>>> import numpy as np
>>> import numpy.linalg as la
>>> np.set_printoptions(suppress=True, linewidth=100)
>>> f = np.array([-2, 3, 4])
>>> F = 3 * np.eye(3) + np.outer(f, f)
>>> F
array([[ 7., -6., -8.],
       [-6., 12., 12.],
       [-8., 12., 19.]])
>>> la.cond(F) > 100
np.False_
>>> np.argsort(-la.norm(F, axis=0).round(6), kind="stable")[:3]
array([2, 1, 0])
>>> np.round(np.abs(la.svd(F)[2][-1]), 2)
array([0.93, 0.22, 0.3 ])
>>> data = np.loadtxt("arr.csv", delimiter=",")
>>> data.round(2)
array([[0.3 , 0.3 , 0.2 , 0.2 ],
       [0.33, 0.33, 0.  , 0.33],
       [0.  , 0.5 , 0.25, 0.25],
       [0.12, 0.12, 0.38, 0.38]])
>>> x0 = np.array([7, 2, 0, 0])
>>> h1 = np.maximum(data @ x0, 0)
>>> np.round(np.maximum(data @ x0, 0) - np.maximum(-data @ x0, 0), 2)
array([2.7 , 3.  , 1.  , 1.12])
>>> h1.round(2)
array([2.7 , 3.  , 1.  , 1.12])
>>> np.round(np.tanh(data @ x0), 2)
array([0.99, 1.  , 0.76, 0.81])
>>> np.flatnonzero(h1 > 1e-9)
array([0, 1, 2, 3])
>>> rng = np.random.default_rng(37)
>>> lab = rng.permutation(4)
>>> lab
array([1, 0, 2, 3])
>>> B = data[lab][:, lab]
>>> B.round(2)
array([[0.33, 0.33, 0.  , 0.33],
       [0.3 , 0.3 , 0.2 , 0.2 ],
       [0.5 , 0.  , 0.25, 0.25],
       [0.12, 0.12, 0.38, 0.38]])
>>> print(np.round(np.diag(B), 2))
[0.33 0.3  0.25 0.38]
>>> np.allclose(B, data)
False
>>> np.round(np.sort(np.abs(la.eigvals(B))), 2)
array([0.23, 0.25, 0.25, 1.  ])
>>> np.round(la.norm(data[2], 1), 2), np.round(la.norm(data[2], np.inf), 2)
(np.float64(1.0), np.float64(0.5))
>>> np.round(la.norm(data, axis=1), 2)
array([0.51, 0.58, 0.61, 0.56])
>>> np.round(la.norm(data, axis=0), 2)
array([0.47, 0.68, 0.49, 0.6 ])
>>> data[2] @ data[1]
np.float64(0.25)
>>> round(la.norm(data, "nuc"), 2)
np.float64(1.81)
>>> round(float(la.norm(data[2] - data[1])), 2)
0.46
>>> round(np.trace(data), 2)
np.float64(1.26)
>>> np.round((data - data.T) / 2, 2)
array([[ 0.  , -0.02,  0.1 ,  0.04],
       [ 0.02,  0.  , -0.25,  0.1 ],
       [-0.1 ,  0.25,  0.  , -0.06],
       [-0.04, -0.1 ,  0.06,  0.  ]])
>>> np.round((data + data.T) / 2, 2)
array([[0.3 , 0.32, 0.1 , 0.16],
       [0.32, 0.33, 0.25, 0.23],
       [0.1 , 0.25, 0.25, 0.31],
       [0.16, 0.23, 0.31, 0.38]])
>>> W0 = np.load("dump.npy")
>>> W0
array([[3, 3],
       [3, 6]])
>>> evals, vecs = la.eigh(W0)
>>> x0 = np.array([2, 2])
>>> np.round(vecs * np.maximum(evals, 0) @ vecs.T, 2)
array([[3., 3.],
       [3., 6.]])
>>> print((np.sign(vecs[:, -1].round(6)) == np.sign(vecs[0, -1].round(6))).astype(int))
[1 1]
>>> x0 @ W0 @ x0 / (x0 @ x0), round(float(evals[0]), 2), round(evals[-1], 2)
(np.float64(7.5), 1.15, np.float64(7.85))
>>> np.abs(W0).sum(axis=1).max(), round(np.abs(evals).max(), 2)
(np.int64(9), np.float64(7.85))
>>> x0 @ W0 @ x0
np.int64(60)
>>> E = np.load("sample14.npy")
>>> E
array([[ 2,  0,  0,  0,  0,  0],
       [ 1, -2,  0,  0,  0,  0],
       [ 1, -2,  0,  0,  0,  0],
       [ 0,  0,  2,  0,  0,  0],
       [ 0,  0,  1, -2,  0,  0],
       [ 0,  0,  1, -2,  0,  0],
       [ 0,  0,  0,  0,  2,  0],
       [ 0,  0,  0,  0,  1, -2],
       [ 0,  0,  0,  0,  1, -2]])
>>> B = np.c_[E[:, :3] @ np.array([[2, 1, 3], [3, 0, 0], [1, 1, 0]]), np.array([0, 3, 0, 2, 0, 0, 1, 3, 2])]
>>> B
array([[ 4,  2,  6,  0],
       [-4,  1,  3,  3],
       [-4,  1,  3,  0],
       [ 2,  2,  0,  2],
       [ 1,  1,  0,  0],
       [ 1,  1,  0,  0],
       [ 0,  0,  0,  1],
       [ 0,  0,  0,  3],
       [ 0,  0,  0,  2]])
>>> np.round(la.norm(la.qr(E)[0].T @ B, axis=0) ** 2 / ((B ** 2).sum(axis=0) + 1e-12), 2)
array([1.  , 1.  , 1.  , 0.81])
>>> la.matrix_rank(np.c_[E, B])
np.int64(7)
>>> np.round(la.lstsq(E, B[:, 0])[0], 2) + 0
array([2., 3., 1., 0., 0., 0.])
>>> np.round(la.norm(B - E @ la.lstsq(E, B)[0], axis=0), 2) + 0
array([0.  , 0.  , 0.  , 2.24])
>>> x0 = np.array([-2, 1, 3, 5, 2, -2])
>>> rhs = E @ x0
>>> np.round(la.pinv(E) @ E, 2) + 0
array([[1., 0., 0., 0., 0., 0.],
       [0., 1., 0., 0., 0., 0.],
       [0., 0., 1., 0., 0., 0.],
       [0., 0., 0., 1., 0., 0.],
       [0., 0., 0., 0., 1., 0.],
       [0., 0., 0., 0., 0., 1.]])
>>> print(np.round(la.solve(E.T @ E, E.T @ rhs), 2))
[-2.  1.  3.  5.  2. -2.]
>>> np.round(la.lstsq(E, rhs)[0], 2)
array([-2.,  1.,  3.,  5.,  2., -2.])
>>> rhs = rhs + 0.1 * rng.normal(size=9)
>>> rhs.round(2)
array([-4.13, -3.93, -3.9 ,  6.05, -7.26, -7.15,  4.06,  6.15,  5.85])
>>> b, *_ = la.lstsq(E, rhs)
>>> b.round(2)
array([-2.07,  0.93,  3.03,  5.12,  2.03, -1.98])
>>> [round(float(la.norm(la.solve(E.T @ E + lam * np.eye(6), E.T @ rhs))), 2) for lam in (0, 1, 10, 100)]
[6.97, 5.62, 2.49, 0.44]
>>> np.round(la.norm(rhs - E @ b), 2)
np.float64(0.22)
>>> E.reshape(9, 7)
Traceback (most recent call last):
  File "<python-input-62>", line 1, in <module>
    E.reshape(9, 7)
    ~~~~~~~~~^^^^^^
ValueError: cannot reshape array of size 54 into shape (9,7)
>>> E.reshape(2, -1)
array([[ 2,  0,  0,  0,  0,  0,  1, -2,  0,  0,  0,  0,  1, -2,  0,  0,  0,  0,  0,  0,  2,  0,
         0,  0,  0,  0,  1],
       [-2,  0,  0,  0,  0,  1, -2,  0,  0,  0,  0,  0,  0,  2,  0,  0,  0,  0,  0,  1, -2,  0,
         0,  0,  0,  1, -2]])
>>> E.ravel(order="F")
array([ 2,  1,  1,  0,  0,  0,  0,  0,  0,  0, -2, -2,  0,  0,  0,  0,  0,  0,  0,  0,  0,  2,  1,
        1,  0,  0,  0,  0,  0,  0,  0, -2, -2,  0,  0,  0,  0,  0,  0,  0,  0,  0,  2,  1,  1,  0,
        0,  0,  0,  0,  0,  0, -2, -2])
>>> t3 = E.reshape(9, 2, -1)
>>> print(np.einsum("ihd,jhd->hij", t3, t3).shape)
(2, 9, 9)
>>> print(np.swapaxes(t3, 1, 2)[4])
[[ 0 -2]
 [ 0  0]
 [ 1  0]]
>>> t3.sum(axis=1)
array([[ 2,  0,  0],
       [ 1, -2,  0],
       [ 1, -2,  0],
       [ 0,  0,  2],
       [-2,  0,  1],
       [-2,  0,  1],
       [ 0,  2,  0],
       [ 0,  1, -2],
       [ 0,  1, -2]])
>>> np.einsum("ihd,ihd->ih", t3, t3)
array([[4, 0],
       [5, 0],
       [5, 0],
       [4, 0],
       [1, 4],
       [1, 4],
       [0, 4],
       [0, 5],
       [0, 5]])
>>> t3[:, 0]
array([[ 2,  0,  0],
       [ 1, -2,  0],
       [ 1, -2,  0],
       [ 0,  0,  2],
       [ 0,  0,  1],
       [ 0,  0,  1],
       [ 0,  0,  0],
       [ 0,  0,  0],
       [ 0,  0,  0]])
>>> t3.transpose(1, 0, 2)
array([[[ 2,  0,  0],
        [ 1, -2,  0],
        [ 1, -2,  0],
        [ 0,  0,  2],
        [ 0,  0,  1],
        [ 0,  0,  1],
        [ 0,  0,  0],
        [ 0,  0,  0],
        [ 0,  0,  0]],

       [[ 0,  0,  0],
        [ 0,  0,  0],
        [ 0,  0,  0],
        [ 0,  0,  0],
        [-2,  0,  0],
        [-2,  0,  0],
        [ 0,  2,  0],
        [ 0,  1, -2],
        [ 0,  1, -2]]])
>>> mat = np.loadtxt("data.csv", delimiter=",")
>>> mat
array([[ -1.87,   7.31,   1.11],
       [ -2.51,   7.69,  -1.33],
       [  0.64,  -0.42,   2.63],
       [ -2.46,  -7.35, -23.81],
       [  1.97,  -6.3 ,   1.53],
       [ -1.57,   9.86,   7.05],
       [ -2.07,   0.63, -10.68],
       [ -1.77,   6.27,  -0.21],
       [  2.2 ,  -5.42,   3.  ],
       [  2.6 ,   1.27,  16.25],
       [  0.56,  -8.42,  -9.28],
       [  0.58,   6.46,  13.16],
       [  2.36,  -9.61,  -1.6 ],
       [  0.4 ,   7.79,  13.44],
       [ -0.11,   8.94,  13.55],
       [  1.54, -10.1 ,  -7.26],
       [ -1.77,  -0.76, -10.79],
       [  0.2 ,   3.01,   5.72],
       [ -0.34,  -6.84, -11.81],
       [  2.38,  -3.46,   7.39],
       [ -1.83,   2.08,  -6.19]])
>>> B = np.array([[0, 2], [1, 2], [2, 0], [2, 2]])
>>> la.matrix_rank(np.vstack([data, B.T]))
np.int64(4)
>>> np.round(np.einsum("ij->j", data), 2)
array([0.76, 1.26, 0.82, 1.16])
>>> A = np.load("case14.npy")
>>> A
array([[3, 0, 0],
       [0, 0, 0],
       [0, 0, 0]])
>>> A @ A.T
array([[9, 0, 0],
       [0, 0, 0],
       [0, 0, 0]])
>>> np.round(la.pinv(A), 2)
array([[0.33, 0.  , 0.  ],
       [0.  , 0.  , 0.  ],
       [0.  , 0.  , 0.  ]])
>>> np.round(la.svd(A, compute_uv=False), 2)
array([3., 0., 0.])
